% python3 -q
>>> import numpy as np
>>> import numpy.linalg as la
>>> np.set_printoptions(precision=1, suppress=True, linewidth=100, floatmode="fixed")
>>> m1 = np.loadtxt("dump.csv", delimiter=",")
>>> m1.round(1) + 0
array([[ 0.2, -0.2,  0.4,  0.1,  0.4, -0.8, -0.1, -0.2],
       [ 0.2,  0.2, -0.1, -0.5, -0.1, -0.4,  0.1,  0.7],
       [ 0.3, -0.7,  0.3,  0.1, -0.5,  0.0,  0.3,  0.1],
       [ 0.0,  0.2, -0.5,  0.1, -0.6, -0.5,  0.0, -0.4],
       [ 0.6,  0.2, -0.3,  0.4,  0.3,  0.1,  0.5,  0.0],
       [ 0.0, -0.7, -0.6, -0.3,  0.3,  0.1, -0.1, -0.1],
       [-0.6, -0.1,  0.1, -0.2,  0.1, -0.1,  0.8, -0.1],
       [ 0.4,  0.1,  0.2, -0.7, -0.1,  0.2,  0.1, -0.5]])
>>> # keeps lengths
>>> U, sigma = la.svd(m1)
Traceback (most recent call last):
  File "<python-input-6>", line 1, in <module>
    U, sigma = la.svd(m1)
    ^^^^^^^^
ValueError: too many values to unpack (expected 2)
>>> U, sigma, Vh = la.svd(m1, full_matrices=False)
>>> sigma
array([1.0, 1.0, 1.0, 1.0, 1.0, 1.0, 1.0, 1.0])
>>> np.allclose(U * sigma @ Vh, m1)
True
>>> np.round(U.T @ U, 1) + 0
array([[1.0, 0.0, 0.0, 0.0, 0.0, 0.0, 0.0, 0.0],
       [0.0, 1.0, 0.0, 0.0, 0.0, 0.0, 0.0, 0.0],
       [0.0, 0.0, 1.0, 0.0, 0.0, 0.0, 0.0, 0.0],
       [0.0, 0.0, 0.0, 1.0, 0.0, 0.0, 0.0, 0.0],
       [0.0, 0.0, 0.0, 0.0, 1.0, 0.0, 0.0, 0.0],
       [0.0, 0.0, 0.0, 0.0, 0.0, 1.0, 0.0, 0.0],
       [0.0, 0.0, 0.0, 0.0, 0.0, 0.0, 1.0, 0.0],
       [0.0, 0.0, 0.0, 0.0, 0.0, 0.0, 0.0, 1.0]])
>>> np.cumsum(sigma ** 2) / np.sum(sigma ** 2)
array([0.1, 0.3, 0.4, 0.5, 0.6, 0.8, 0.9, 1.0])
>>> sigma / sigma[0]
array([1.0, 1.0, 1.0, 1.0, 1.0, 1.0, 1.0, 1.0])
>>> np.round(U.T @ m1 @ Vh.T, 1) + 0
array([[1.0, 0.0, 0.0, 0.0, 0.0, 0.0, 0.0, 0.0],
       [0.0, 1.0, 0.0, 0.0, 0.0, 0.0, 0.0, 0.0],
       [0.0, 0.0, 1.0, 0.0, 0.0, 0.0, 0.0, 0.0],
       [0.0, 0.0, 0.0, 1.0, 0.0, 0.0, 0.0, 0.0],
       [0.0, 0.0, 0.0, 0.0, 1.0, 0.0, 0.0, 0.0],
       [0.0, 0.0, 0.0, 0.0, 0.0, 1.0, 0.0, 0.0],
       [0.0, 0.0, 0.0, 0.0, 0.0, 0.0, 1.0, 0.0],
       [0.0, 0.0, 0.0, 0.0, 0.0, 0.0, 0.0, 1.0]])
>>> np.round(Vh @ Vh.T, 1) + 0
array([[1.0, 0.0, 0.0, 0.0, 0.0, 0.0, 0.0, 0.0],
       [0.0, 1.0, 0.0, 0.0, 0.0, 0.0, 0.0, 0.0],
       [0.0, 0.0, 1.0, 0.0, 0.0, 0.0, 0.0, 0.0],
       [0.0, 0.0, 0.0, 1.0, 0.0, 0.0, 0.0, 0.0],
       [0.0, 0.0, 0.0, 0.0, 1.0, 0.0, 0.0, 0.0],
       [0.0, 0.0, 0.0, 0.0, 0.0, 1.0, 0.0, 0.0],
       [0.0, 0.0, 0.0, 0.0, 0.0, 0.0, 1.0, 0.0],
       [0.0, 0.0, 0.0, 0.0, 0.0, 0.0, 0.0, 1.0]])
>>> A2 = m1 / la.norm(m1, axis=1, keepdims=True)
>>> G = A2 @ A2.T
>>> la.norm(A2, axis=1)
array([1.0, 1.0, 1.0, 1.0, 1.0, 1.0, 1.0, 1.0])
>>> vec = np.array([2, -1, 3, 3, -1, -3, 1, -1])
>>> round(la.det(m1), 1)
np.float64(-1.0)
>>> 8 - la.matrix_rank(m1 - np.eye(8), tol=1e-8)
np.int64(1)
>>> np.sort(np.abs(np.degrees(np.angle(la.eigvals(m1)))))
array([  0.0,  29.6,  29.6,  51.5,  51.5, 143.4, 143.4, 180.0])
>>> round(la.norm(vec), 1), round(float(la.norm(m1 @ vec)), 1)
(np.float64(5.9), 5.9)
>>> r0 = np.array([-1, -2, -1, -1, 1]) + 0.5
>>> A = np.outer(r0, r0) / (r0 @ r0)
>>> A.round(1) + 0
array([[ 0.0,  0.1,  0.0,  0.0, -0.1],
       [ 0.1,  0.4,  0.1,  0.1, -0.4],
       [ 0.0,  0.1,  0.0,  0.0, -0.1],
       [ 0.0,  0.1,  0.0,  0.0, -0.1],
       [-0.1, -0.4, -0.1, -0.1,  0.4]])
>>> U, sigma, Vh = la.svd(A)
>>> vecs = Vh[:(sigma > 1e-8).sum()]
>>> rng = np.random.default_rng(810184)
>>> vec = A[3] + 5 * A[4] + rng.integers(2) * np.eye(5)[2]
>>> vec
array([-0.7, -2.0, -0.7, -0.7,  2.0])
>>> np.round(np.diag(vecs.T @ vecs), 1) + 0
array([0.0, 0.4, 0.0, 0.0, 0.4])
>>> np.allclose(vecs.T @ vecs @ vec, vec)
True
>>> K = np.load("x.npy")
>>> K
array([[ 0,  0,  0,  0,  0,  0, -2,  0],
       [ 0,  0,  0,  0,  0, -7,  0,  0],
       [ 0,  0,  0,  6,  0,  0,  0,  0],
       [ 0,  0,  0,  0, -9,  0,  0,  0],
       [ 0,  0,  2,  0,  0,  0,  0,  0],
       [-8,  0,  0,  0,  0,  0,  0,  0],
       [ 0, -4,  0,  0,  0,  0,  0,  0],
       [ 0,  0,  0,  0,  0,  0,  0,  4]])
>>> # 3 groups of indices that never mix
>>> np.round(np.sort(la.eigvals(K).real), 1) + 0
array([-4.8, -4.6,  0.0,  0.0,  2.4,  2.4,  4.0,  4.6])
>>> K @ K
array([[  0,   8,   0,   0,   0,   0,   0,   0],
       [ 56,   0,   0,   0,   0,   0,   0,   0],
       [  0,   0,   0,   0, -54,   0,   0,   0],
       [  0,   0, -18,   0,   0,   0,   0,   0],
       [  0,   0,   0,  12,   0,   0,   0,   0],
       [  0,   0,   0,   0,   0,   0,  16,   0],
       [  0,   0,   0,   0,   0,  28,   0,   0],
       [  0,   0,   0,   0,   0,   0,   0,  16]])
>>> np.flatnonzero(la.matrix_power((K != 0) + (K.T != 0) + np.eye(8), 8)[0])
array([0, 1, 5, 6])
>>> w1 = np.array([[-4, 4],
...     [3, -5],
...     [-2, -5],
...     [-3, -2],
...     [-4, -1],
...     [-5, 5],
...     [2, -1],
...     [-1, 0]])
>>> coef = np.array([-3, 0])
>>> H = np.maximum(K @ w1 + coef, 0)
>>> (H > 0).astype(int)
array([[0, 1],
       [1, 0],
       [0, 0],
       [1, 1],
       [0, 0],
       [1, 0],
       [0, 1],
       [0, 0]])
>>> (H > 0).mean(axis=0)
array([0.4, 0.4])
>>> H
array([[ 0,  2],
       [32,  0],
       [ 0,  0],
       [33,  9],
       [ 0,  0],
       [29,  0],
       [ 0, 20],
       [ 0,  0]])
>>> basis = np.array([[-3, 0], [-2, 0]])
>>> H @ basis
array([[  -4,    0],
       [ -96,    0],
       [   0,    0],
       [-117,    0],
       [   0,    0],
       [ -87,    0],
       [ -40,    0],
       [   0,    0]])
>>> (H @ basis).round(6).argmax(axis=1)
array([1, 1, 0, 1, 0, 1, 1, 0])
>>> A2 = np.array([[3, 3, 0, 1, 2, 3, 0], [0, 2, 3, 1, 3, 3, 1], [2, 3, 0, 3, 0, 0, 1]])
>>> E = A2.T @ A2
>>> E
array([[13, 15,  0,  9,  6,  9,  2],
       [15, 22,  6, 14, 12, 15,  5],
       [ 0,  6,  9,  3,  9,  9,  3],
       [ 9, 14,  3, 11,  5,  6,  4],
       [ 6, 12,  9,  5, 13, 15,  3],
       [ 9, 15,  9,  6, 15, 18,  3],
       [ 2,  5,  3,  4,  3,  3,  2]])
>>> # rank 3
>>> np.argsort(-la.norm(E, axis=0).round(6), kind="stable")[:3]
array([1, 5, 4])
>>> la.cond(E) > 100
np.True_
>>> la.matrix_rank(E, rtol=0.1)
np.int64(3)
>>> lab = rng.permutation(7)
>>> lab
array([1, 2, 5, 0, 6, 3, 4])
>>> A2 = E[lab][:, lab]
>>> np.round(la.det(A2), 1), round(la.det(E[lab]), 1)
(np.float64(-0.0), np.float64(0.0))
>>> np.trace(A2)
np.int64(88)
>>> np.allclose(A2, E)
False
>>> round(float(la.norm(E, "nuc")), 1)
88.0
>>> la.norm(E, axis=1)
array([24.4, 36.5, 17.2, 22.0, 26.2, 31.3,  8.7])
>>> round(la.norm(E[5] - E[3]), 1)
np.float64(17.5)
>>> round(la.norm(E, 2), 1)
np.float64(64.1)
>>> data = np.load("mat.npy")
>>> data
array([[ 1,  1, -1, -2,  1],
       [ 0,  1,  1, -2, -1],
       [-2,  1,  0, -3,  0],
       [-1, -1, -1, -2,  2],
       [ 0, -1,  1, -4,  0],
       [ 2,  0,  2, -4, -2],
       [ 4,  2,  3, -3, -2],
       [ 2,  1,  2, -3,  0],
       [ 0,  0,  3, -5,  2],
       [ 2, -1,  2, -5,  0],
       [ 0,  0,  2, -3, -1],
       [ 1, -2,  4, -4, -2],
       [-1,  0,  4, -2, -2],
       [ 0,  2,  3, -1, -1],
       [ 1,  1,  3, -1,  0],
       [ 3,  3,  4,  1,  1],
       [ 2,  1,  6,  1,  1],
       [ 4,  1,  5,  2,  3],
       [ 3,  1,  4,  3,  2],
       [ 1,  2,  5,  5,  4],
       [ 0,  0,  7,  6,  4]])
>>> cen = data - data.mean(axis=0)
>>> vecs = la.svd(cen)[2][:2]
>>> A2 = cen - cen @ vecs.T @ vecs
>>> A2.std(axis=0)
array([1.0, 1.0, 0.9, 0.5, 0.9])
>>> np.round(np.diag(vecs.T @ vecs), 1) + 0
array([0.4, 0.0, 0.5, 0.7, 0.4])
>>> la.norm(A2, axis=1).round(6).argmax()
np.int64(8)
>>> J = np.loadtxt("test11.csv", delimiter=",")
>>> J
array([[ 0.0,  2.0,  2.0,  8.0],
       [ 0.0,  0.0,  4.0,  2.0],
       [ 4.0,  2.0,  0.0,  0.0],
       [ 8.0,  1.0,  0.0,  0.0],
       [ 0.0,  0.0,  8.0,  3.0],
       [12.0,  5.0,  0.0,  0.0],
       [ 0.0,  0.0,  1.0,  0.0],
       [ 0.0,  6.0,  0.0,  2.0],
       [ 3.0,  0.0,  0.0,  0.0],
       [ 0.0, 11.0,  0.0,  5.0],
       [ 0.0, 11.0,  0.0,  3.0],
       [ 3.0, 14.0,  0.0,  0.0],
       [ 0.0,  2.0,  2.0,  4.0],
       [ 5.0,  0.0,  0.0,  0.0],
       [ 0.0, 11.0,  0.0,  1.0],
       [ 0.0,  0.0,  4.0,  0.0],
       [ 0.0,  0.0,  3.0,  4.0],
       [ 0.0,  3.0,  4.0,  9.0],
       [ 0.0,  7.0,  0.0,  5.0],
       [ 0.0,  1.0,  0.0,  1.0],
       [ 0.0, 15.0,  0.0,  0.0],
       [ 0.0,  0.0,  5.0,  0.0],
       [ 9.0,  8.0,  0.0,  0.0],
       [ 9.0,  0.0,  0.0,  0.0],
       [ 0.0,  0.0,  3.0,  6.0],
       [ 0.0,  7.0,  0.0,  7.0]])
>>> dist = la.norm(J[:, None] - J[None], axis=-1)
>>> np.flatnonzero(dist[16] < dist.mean() / 2)
array([ 1, 12, 15, 16, 19, 24])
>>> cen = (J - J.mean(axis=0)) / J.std(axis=0)
>>> np.argwhere(np.abs(cen) > 2)
array([[ 0,  3],
       [ 4,  2],
       [ 5,  0],
       [11,  1],
       [17,  3],
       [20,  1]])
>>> coef = la.lstsq(np.delete(cen, 1, axis=1), cen[:, 1])[0]
>>> np.round(1 - np.var(cen[:, 1] - np.delete(cen, 1, axis=1) @ coef), 1)
np.float64(0.3)
>>> basis = J[[9, 10]].astype(float)
>>> for _ in range(7):
...     lab = la.norm(J[:, None] - basis, axis=-1).argmin(axis=1)
...     basis = np.array([J[lab == j].mean(axis=0) for j in range(2)])
... 
>>> lab
array([0, 0, 1, 1, 0, 1, 0, 1, 0, 1, 1, 1, 0, 1, 1, 0, 0, 0, 0, 0, 1, 0, 1, 1, 0, 0])
>>> np.abs(basis[1] - basis[0]).argmax()
np.int64(1)
>>> ang = np.radians(180)
>>> r_ = np.eye(4)
>>> r_[2, 2] = r_[1, 1] = np.cos(ang)
>>> r_[2, 1], r_[1, 2] = -np.sin(ang), np.sin(ang)
>>> r_.round(1) + 0
array([[ 1.0,  0.0,  0.0,  0.0],
       [ 0.0, -1.0,  0.0,  0.0],
       [ 0.0,  0.0, -1.0,  0.0],
       [ 0.0,  0.0,  0.0,  1.0]])
>>> A2 = J @ r_.T
>>> np.allclose(J @ J.T, A2 @ A2.T)
True
>>> np.allclose(la.norm(J, axis=1), la.norm(A2, axis=1))
True
>>> round(float(la.det(r_)), 1), np.trace(r_)
(1.0, np.float64(0.0))
>>> np.abs(A2 - J).max(axis=0)
array([ 0.0, 30.0, 16.0,  0.0])
>>> vec = np.array([1, 2, -2, 2])
>>> y = J @ vec
>>> np.round(la.pinv(J) @ J, 1) + 0
array([[1.0, 0.0, 0.0, 0.0],
       [0.0, 1.0, 0.0, 0.0],
       [0.0, 0.0, 1.0, 0.0],
       [0.0, 0.0, 0.0, 1.0]])
>>> la.lstsq(J, y)[0]
array([ 1.0,  2.0, -2.0,  2.0])
>>> la.solve(J.T @ J, J.T @ y)
array([ 1.0,  2.0, -2.0,  2.0])
>>> try:
...     la.solve(J, y)
... except la.LinAlgError as e:
...     print(e)
... 
Last 2 dimensions of the array must be square
>>> y
array([ 16.0,  -4.0,   8.0,  10.0, -10.0,  22.0,  -2.0,  16.0,   3.0,  32.0,  28.0,  31.0,   8.0,
         5.0,  24.0,  -8.0,   2.0,  16.0,  24.0,   4.0,  30.0, -10.0,  25.0,   9.0,   6.0,  28.0])
>>> y = y + 0.3 * rng.normal(size=26)
>>> y
array([ 15.2,  -4.2,   7.5,  10.6, -10.3,  21.9,  -1.6,  16.2,   2.8,  32.1,  27.3,  31.2,   7.5,
         5.2,  23.8,  -7.9,   2.1,  16.6,  24.0,   4.0,  29.7,  -9.8,  24.9,   9.0,   6.7,  27.9])
>>> coef, *_ = la.lstsq(J, y)
>>> coef.round()
array([ 1.0,  2.0, -2.0,  2.0])
>>> np.round(J.T @ (y - J @ coef), 1) + 0
array([0.0, 0.0, 0.0, 0.0])
>>> [round(float(la.norm(la.solve(J.T @ J + lam * np.eye(4), J.T @ y))), 2) for lam in (0, 1, 10, 100)]
[3.6, 3.58, 3.41, 2.64]
>>> F = np.loadtxt("block3.csv", delimiter=",")
>>> F.round(1) + 0
array([[ 0.7, -0.5,  0.6, -1.2, -0.8, -1.5,  0.0,  0.2],
       [-0.5,  2.0,  4.4,  0.7, -0.5,  1.5, -1.1,  0.2],
       [ 0.6,  4.4,  5.0, -0.5, -0.2, -1.4, -0.2,  2.4],
       [-1.2,  0.7, -0.5,  0.0, -1.0,  1.4, -0.1,  1.3],
       [-0.8, -0.5, -0.2, -1.0, -2.1,  0.0, -0.4, -0.5],
       [-1.5,  1.5, -1.4,  1.4,  0.0,  2.9, -2.7, -2.4],
       [ 0.0, -1.1, -0.2, -0.1, -0.4, -2.7,  2.5, -0.7],
       [ 0.2,  0.2,  2.4,  1.3, -0.5, -2.4, -0.7,  0.9]])
>>> r0 = np.array([3, 3])
>>> np.round(np.correlate(F[4], F[6], "full"), 1) + 0
array([ 0.6, -1.7,  1.1,  2.0, -0.3, -2.4,  7.4,  0.8,  0.1,  3.0,  2.5,  0.0,  0.5,  0.6,  0.0])
